$ ipython --no-banner

In [1]: import numpy as np

In [2]: np.set_printoptions(precision=1, suppress=True, linewidth=140)

In [3]: f = np.array([-5, -5, 5, -4, -4])

In [4]: E = np.array([np.roll(f, i) for i in range(5)])

In [5]: E
Out[5]: 
array([[-5, -5,  5, -4, -4],
       [-4, -5, -5,  5, -4],
       [-4, -4, -5, -5,  5],
       [ 5, -4, -4, -5, -5],
       [-5,  5, -4, -4, -5]])

In [6]: round(float(np.linalg.norm(E) ** 2 / np.linalg.norm(E, 2) ** 2), 1)
Out[6]: 3.2

In [7]: round(np.linalg.norm(E[0] - E[3]), 1)
Out[7]: np.float64(13.6)

In [8]: E[0] @ E[3]
Out[8]: np.int64(15)

In [9]: rng = np.random.default_rng(25)

In [10]: z = rng.permutation(5)

In [11]: z
Out[11]: array([1, 2, 3, 0, 4])

In [12]: Y = E[z][:, z]

In [13]: Y
Out[13]: 
array([[-5, -5,  5, -4, -4],
       [-4, -5, -5, -4,  5],
       [-4, -4, -5,  5, -5],
       [-5,  5, -4, -5, -4],
       [ 5, -4, -4, -5, -5]])

In [14]: np.trace(Y)
Out[14]: np.int64(-25)

In [15]: round(np.linalg.det(Y), 1), round(np.linalg.det(E[z]), 1)
Out[15]: (np.float64(-108823.0), np.float64(108823.0))

In [16]: np.einsum("ij,ji->", Y, Y)
Out[16]: np.int64(125)

In [17]: np.poly(Y)
Out[17]: array([     1.,     25.,    250.,   2295.,  22320., 108823.])

In [18]: np.linalg.eigvals(Y)
Out[18]: array([  2.6+9.1j,   2.6-9.1j, -13. +0.j ,  -8.6+4.3j,  -8.6-4.3j])

In [19]: Y = E / np.linalg.norm(E, axis=1, keepdims=True)

In [20]: gram = Y @ Y.T

In [21]: np.round(np.degrees(np.arccos(np.clip(gram[0, 3], -1, 1))), 1)
Out[21]: np.float64(81.9)

In [22]: (np.abs(gram) > 0.9).astype(int)
Out[22]: 
array([[1, 0, 0, 0, 0],
       [0, 1, 0, 0, 0],
       [0, 0, 1, 0, 0],
       [0, 0, 0, 1, 0],
       [0, 0, 0, 0, 1]])

In [23]: np.argwhere(np.triu(np.abs(gram) > 0.95, 1))
Out[23]: array([], shape=(0, 2), dtype=int64)

In [24]: np.linalg.norm(Y, axis=1)
Out[24]: array([1., 1., 1., 1., 1.])

In [25]: arr = np.load("block16.npy")

In [26]: arr
Out[26]: 
array([[ 0,  0,  0],
       [ 0,  0,  0],
       [ 6,  1,  0],
       [13,  3,  6],
       [ 0,  0,  0],
       [ 0,  0,  0],
       [ 0,  0,  0],
       [ 7,  2,  6],
       [ 4,  5,  3],
       [ 4,  5,  3],
       [13,  3,  6],
       [ 0,  0,  0],
       [ 4,  5,  3],
       [ 6,  1,  0],
       [17,  8,  9],
       [ 7,  2,  6],
       [ 0,  0,  0],
       [ 7,  2,  6],
       [ 4,  5,  3],
       [13,  3,  6],
       [13,  3,  6],
       [ 0,  0,  0],
       [ 6,  1,  0],
       [ 0,  0,  0],
       [ 0,  0,  0],
       [ 0,  0,  0],
       [ 0,  0,  0],
       [ 6,  1,  0],
       [ 4,  5,  3],
       [ 0,  0,  0],
       [ 6,  1,  0]])

In [27]: x = np.array([0, -5, -4])

In [28]: rhs = arr @ x

In [29]: np.round(np.linalg.solve(arr.T @ arr, arr.T @ rhs), 1) + 0
Out[29]: array([ 0., -5., -4.])

In [30]: rhs = rhs + 0.3 * rng.normal(size=31)

In [31]: rhs.round(1) + 0
Out[31]: 
array([ -0.2,  -0.7,  -5. , -38.7,   0.3,  -0.2,   0.7, -33.4, -37.1, -37. , -38.7,  -0.1, -36.9,  -4.6, -75.6, -34.2,  -0.1, -34.2, -37. ,
       -39. , -39.1,   0.2,  -5. ,   0. ,  -0.6,  -0.4,  -0.2,  -4.9, -37.3,   0.5,  -5. ])

In [32]: b, *_ = np.linalg.lstsq(arr, rhs)

In [33]: b.round(1) + 0
Out[33]: array([ 0., -5., -4.])

In [34]: np.round(arr.T @ (rhs - arr @ b), 1) + 0
Out[34]: array([0., 0., 0.])

In [35]: A = np.load("run16.npy")

In [36]: A
Out[36]: 
array([[1.1, 6. , 4. , 6. , 4. ],
       [5. , 1.1, 4. , 5. , 2. ],
       [0. , 8. , 7.1, 7. , 7. ],
       [5. , 7. , 9. , 6.1, 0. ],
       [1. , 6. , 4. , 6. , 4.1]])

In [37]: z = rng.permutation(5)

In [38]: z
Out[38]: array([4, 3, 2, 0, 1])

In [39]: Y = A[z][:, z]

In [40]: Y
Out[40]: 
array([[4.1, 6. , 4. , 1. , 6. ],
       [0. , 6.1, 9. , 5. , 7. ],
       [7. , 7. , 7.1, 0. , 8. ],
       [4. , 6. , 4. , 1.1, 6. ],
       [2. , 5. , 4. , 5. , 1.1]])

In [41]: np.allclose(Y, A)
Out[41]: False

In [42]: np.trace(Y)
Out[42]: np.float64(19.5)

In [43]: np.diag(Y)
Out[43]: array([4.1, 6.1, 7.1, 1.1, 1.1])

In [44]: np.round(np.linalg.det(Y), 1), round(np.linalg.det(A[z]), 1)
Out[44]: (np.float64(-18.2), np.float64(18.2))

In [45]: [round(float(x), 1) for x in np.linalg.svd(A, compute_uv=False)[:3]]
Out[45]: [24.8, 7.4, 3.9]

In [46]: T = np.stack([E, 2 * E, E[::-1]])

In [47]: T.sum(axis=0)
Out[47]: 
array([[-20, -10,  11, -16, -17],
       [ -7, -19, -19,  10, -17],
       [-16, -16, -20, -20,  20],
       [ 11, -17, -17, -10, -19],
       [-20,  10,  -7, -16, -19]])

In [48]: (T @ E.T).shape
Out[48]: (3, 5, 5)

In [49]: Y = A + rng.integers(-2, 3, (5, 4)) @ rng.integers(-2, 3, (4, 5))

In [50]: Y
Out[50]: 
array([[ 1.1,  5. ,  8. ,  2. ,  6. ],
       [ 8. ,  5.1, -6. ,  9. ,  1. ],
       [ 8. , 13. , -0.9, 12. ,  2. ],
       [ 5. ,  7. , 10. ,  5.1, -2. ],
       [ 1. ,  5. ,  2. , 14. ,  8.1]])

In [51]: np.round(np.linalg.svd(Y - A, compute_uv=False), 1) + 0
Out[51]: array([19.1,  9.1,  4.2,  2.8,  0. ])

In [52]: np.linalg.matrix_rank(Y - A, tol=1e-8)
Out[52]: np.int64(4)

In [53]: np.abs(Y - A).sum(axis=1)
Out[53]: array([11., 22., 31.,  4., 15.])

In [54]: Y - A
Out[54]: 
array([[  0.,  -1.,   4.,  -4.,   2.],
       [  3.,   4., -10.,   4.,  -1.],
       [  8.,   5.,  -8.,   5.,  -5.],
       [  0.,   0.,   1.,  -1.,  -2.],
       [  0.,  -1.,  -2.,   8.,   4.]])

In [55]: F = np.load("w.npy")

In [56]: F
Out[56]: 
array([[0, 0, 0, 0, 3],
       [0, 0, 0, 0, 3],
       [3, 2, 1, 2, 3]])

In [57]: np.trace(A)
Out[57]: np.float64(19.5)

In [58]: np.sort(np.abs(np.linalg.eigvals(A)))
Out[58]: array([ 0.1,  1.4,  1.4,  3.9, 23.7])

In [59]: np.allclose(A, A.T)
Out[59]: False

In [60]: f = np.array([0, -2])

In [61]: np.polyval(f, E[1])
Out[61]: array([-2, -2, -2, -2, -2])

In [62]: np.array([np.convolve(row, f, "same") for row in E])
Out[62]: 
array([[  0,  10,  10, -10,   8],
       [  0,   8,  10,  10, -10],
       [  0,   8,   8,  10,  10],
       [  0, -10,   8,   8,  10],
       [  0,  10, -10,   8,   8]])

In [63]: np.convolve(E[1], f)
Out[63]: array([  0,   8,  10,  10, -10,   8])

In [64]: np.correlate(E[1], E[4], "full")
Out[64]: array([ 20,  41,  61,  -5,  15,  -4,  66, -45,  20])

In [65]: gram = F.T @ F

In [66]: np.diag(gram)
Out[66]: array([ 9,  4,  1,  4, 27])

In [67]: np.round(np.linalg.eigvalsh(gram)[::-1], 1) + 0
Out[67]: array([36.,  9.,  0.,  0.,  0.])

In [68]: sigma = 3 * 0.5 ** np.arange(5)

In [69]: q, _ = np.linalg.qr(np.array([[-1.1, -0.2, -0.7, -0.4, -0.5],
    ...:     [0.3, -0.3, 1.0, 0.1, -2.3],
    ...:     [0.8, -1.0, 0.2, -0.5, -1.0],
    ...:     [-1.1, 1.2, -0.9, 1.9, 0.4],
    ...:     [0.6, -0.6, -0.2, 0.8, 0.2]]))

In [70]: m1 = rng.normal(size=(26, 5)) * sigma @ q

In [71]: m1.round(1) + 0
Out[71]: 
array([[-1.9, -3.3, -0.8,  0.3, -0.6],
       [-1.2, -0.9, -1.6,  1.6,  0.8],
       [ 1.6,  2.5, -1.8,  1.6, -0.4],
       [ 1.7,  1.1,  1. , -1.1,  0.1],
       [-0.4, -1.5,  2. , -2. , -0.9],
       [ 1.2,  1.3,  0.6, -0.7,  0. ],
       [ 4.6,  5.1, -0.7,  0.5, -1.4],
       [-0.3, -1.2,  0.4, -0.2,  0.1],
       [ 1.2,  1.5,  1.9, -1.3,  0.1],
       [-1.6, -3. ,  0.2, -0.1, -0.1],
       [ 1.7,  2.3,  0. ,  0.6,  0. ],
       [-0.4, -0.3,  0.1,  0.5,  0.5],
       [-0.4,  0. , -0.4,  0.7,  0.5],
       [ 0. ,  1.3,  0.5,  0.3,  0.9],
       [ 0.6,  1.1,  2. , -0.6,  1.1],
       [ 4.1,  5.7,  2.6, -2.2, -0.6],
       [-2.1, -2.8,  1.1, -0.8,  0.3],
       [ 1.3,  1. ,  1.7, -1.3,  0.7],
       [ 1.4,  0.4,  0.1, -0.2, -1. ],
       [-3. , -4.6,  0. , -0.1,  0.4],
       [ 2.9,  3.7, -0.1, -0.2, -1.2],
       [-0.7, -1.7,  2.5, -2.1, -0.2],
       [ 3.1,  4.3,  1. , -0.3,  0.2],
       [ 0.3, -0.3, -0.4,  0. , -0.7],
       [ 2.2,  2.6,  1.5, -0.1,  0.7],
       [-0.8, -2.1,  0.1, -0.6, -0.6]])

In [72]: x = np.array([0, 2, 1, 0, 2])

In [73]: rhs = m1 @ x

In [74]: rhs
Out[74]: 
array([-8.6, -1.8,  2.5,  3.2, -2.7,  3.1,  6.6, -1.9,  5. , -6. ,  4.5,  0.6,  0.4,  4.8,  6.4, 12.8, -3.8,  5.1, -1.3, -8.2,  4.8, -1.3,
        9.9, -2.2,  8. , -5.2])

In [75]: rhs = rhs + 0.3 * rng.normal(size=26)

In [76]: rhs.round(1) + 0
Out[76]: 
array([-8.5, -2. ,  2.4,  3. , -2.6,  2.8,  6.4, -1.8,  5. , -6.1,  4.4,  0.2,  0. ,  4.5,  6.7, 13. , -3.8,  5.3, -1. , -8.9,  4.7, -1. ,
       10.4, -2.1,  8.5, -4.8])

In [77]: b, *_ = np.linalg.lstsq(m1, rhs)

In [78]: b
Out[78]: array([0.1, 2. , 1.2, 0.1, 1.9])

In [79]: [round(float(np.linalg.norm(np.linalg.solve(m1.T @ m1 + lam * np.eye(5), m1.T @ rhs))), 2) for lam in (0, 1, 10, 100)]
Out[79]: [2.99, 2.86, 2.18, 1.24]

In [80]: b.round()
Out[80]: array([0., 2., 1., 0., 2.])

In [81]: W0 = np.load("sample5.npy")

In [82]: W0
Out[82]: 
array([[ 0,  1,  1,  2,  2],
       [ 2,  3,  2,  3,  2],
       [ 3,  4,  2,  3,  3],
       [ 3,  6,  4,  3,  3],
       [ 5,  7,  6,  5,  5],
       [ 5,  8,  6,  7,  5],
       [ 6,  8,  6,  8,  7],
       [ 6,  8,  7,  8,  8],
       [ 8,  8,  9, 10,  8],
       [ 8,  9, 11, 11,  9],
       [ 9, 11, 11, 11, 11],
       [ 9, 13, 13, 11, 12],
       [ 9, 14, 15, 13, 14],
       [10, 16, 15, 13, 16],
       [10, 16, 15, 14, 17],
       [12, 16, 16, 14, 18],
       [14, 18, 18, 14, 18],
       [15, 19, 20, 14, 18],
       [16, 20, 22, 16, 20],
       [16, 22, 24, 17, 22],
       [17, 23, 24, 18, 24],
       [17, 25, 24, 19, 25],
       [18, 27, 24, 19, 25],
       [18, 29, 25, 21, 27],
       [18, 30, 27, 21, 29]])

In [83]: Xs = W0 - W0.mean(axis=0)

In [84]: evecs = np.linalg.svd(Xs)[2][:1]

In [85]: Y = Xs - Xs @ evecs.T @ evecs

In [86]: np.cov(Xs @ evecs.T, rowvar=False)
Out[86]: array(273.5)

In [87]: np.linalg.norm(Y, axis=1).round(6).argmax()
Out[87]: np.int64(9)

In [88]: (Xs @ evecs.T).std(axis=0)
Out[88]: array([16.2])

In [89]: K = np.array([[4.0, 1.0, 1.0, 1.0, 1.0],
    ...:     [1.0, 4.0, 1.0, 1.0, 1.0],
    ...:     [1.0, 1.0, 4.0, 1.0, 1.0],
    ...:     [1.0, 1.0, 1.0, 4.0, 1.0],
    ...:     [1.0, 1.0, 1.0, 1.0, 4.0]])

In [90]: Lm = np.linalg.cholesky(K)

In [91]: Lm @ Lm.T
Out[91]: 
array([[4., 1., 1., 1., 1.],
       [1., 4., 1., 1., 1.],
       [1., 1., 4., 1., 1.],
       [1., 1., 1., 4., 1.],
       [1., 1., 1., 1., 4.]])

In [92]: np.linalg.eigvalsh(K).min() > 0
Out[92]: np.True_

In [93]: Lm
Out[93]: 
array([[2. , 0. , 0. , 0. , 0. ],
       [0.5, 1.9, 0. , 0. , 0. ],
       [0.5, 0.4, 1.9, 0. , 0. ],
       [0.5, 0.4, 0.3, 1.9, 0. ],
       [0.5, 0.4, 0.3, 0.3, 1.9]])

In [94]: K / np.sqrt(np.outer(np.diag(K), np.diag(K)))
Out[94]: 
array([[1. , 0.2, 0.2, 0.2, 0.2],
       [0.2, 1. , 0.2, 0.2, 0.2],
       [0.2, 0.2, 1. , 0.2, 0.2],
       [0.2, 0.2, 0.2, 1. , 0.2],
       [0.2, 0.2, 0.2, 0.2, 1. ]])

In [95]: (K @ K)[0]
Out[95]: array([20., 11., 11., 11., 11.])

In [96]: K @ np.ones(5)
Out[96]: array([8., 8., 8., 8., 8.])

In [97]: X = np.load("mat.npy")

In [98]: X
Out[98]: 
array([[ 0,  1,  0,  3],
       [ 1, -1,  3, -3],
       [ 0,  2,  0,  2],
       [ 2, -2,  2, -2]])

In [99]: gram = X.T @ X

In [100]: np.allclose(gram, gram.T)
Out[100]: True

In [101]: np.diag(gram)
Out[101]: array([ 5, 10, 13, 26])

In [102]: np.linalg.eigvalsh(gram)[::-1]
Out[102]: array([44.7,  6.5,  2.5,  0.4])

In [103]: np.linalg.matrix_rank(X)
Out[103]: np.int64(4)

In [104]: np.count_nonzero(X)
Out[104]: np.int64(12)

In [105]: np.linalg.svd(X, compute_uv=False)
Out[105]: array([6.7, 2.6, 1.6, 0.6])

In [106]: np.round(np.linalg.norm(X), 1)
Out[106]: np.float64(7.3)

In [107]: X.shape
Out[107]: (4, 4)

In [108]: np.trace(X)
Out[108]: np.int64(-3)

In [109]: (X - X.T) / 2
Out[109]: 
array([[ 0. ,  0. ,  0. ,  0.5],
       [ 0. ,  0. ,  0.5, -0.5],
       [ 0. , -0.5,  0. ,  0. ],
       [-0.5,  0.5,  0. ,  0. ]])

In [110]: np.allclose(X, X.T)
Out[110]: False

In [111]: np.linalg.matrix_power(X, 3)
Out[111]: 
array([[ -25,   50,  -39,   78],
       [  50,  -75,   78, -117],
       [ -26,   52,  -38,   76],
       [  52,  -78,   76, -114]])

In [112]: np.sort(np.abs(np.linalg.eigvals(X)))
Out[112]: array([0.6, 1.6, 2.5, 6.5])

In [113]: left, sigma, Vh = np.linalg.svd(X, full_matrices=False)

In [114]: np.round(left.T @ X @ Vh.T, 1) + 0
Out[114]: 
array([[6.7, 0. , 0. , 0. ],
       [0. , 2.6, 0. , 0. ],
       [0. , 0. , 1.6, 0. ],
       [0. , 0. , 0. , 0.6]])

In [115]: np.round(Vh @ Vh.T, 1) + 0
Out[115]: 
array([[1., 0., 0., 0.],
       [0., 1., 0., 0.],
       [0., 0., 1., 0.],
       [0., 0., 0., 1.]])

In [116]: sigma
Out[116]: array([6.7, 2.6, 1.6, 0.6])

In [117]: np.allclose(left * sigma @ Vh, X)
Out[117]: True

In [118]: np.abs(left[:, 0]).round(6).argmax()
Out[118]: np.int64(1)

In [119]: Y = np.linalg.inv(X)

In [120]: np.linalg.det(X) * Y
Out[120]: 
array([[-8., -8., 12., 12.],
       [-8.,  0., 12.,  0.],
       [ 8.,  8., -4., -4.],
       [ 8.,  0., -4.,  0.]])

In [121]: Y
Out[121]: 
array([[-0.5, -0.5,  0.8,  0.8],
       [-0.5,  0. ,  0.8,  0. ],
       [ 0.5,  0.5, -0.2, -0.2],
       [ 0.5,  0. , -0.2,  0. ]])

In [122]: (np.abs(Y) > 1e-9).astype(int)
Out[122]: 
array([[1, 1, 1, 1],
       [1, 0, 1, 0],
       [1, 1, 1, 1],
       [1, 0, 1, 0]])

In [123]: np.linalg.inv(Y)
Out[123]: 
array([[-0.,  1., -0.,  3.],
       [ 1., -1.,  3., -3.],
       [ 0.,  2.,  0.,  2.],
       [ 2., -2.,  2., -2.]])
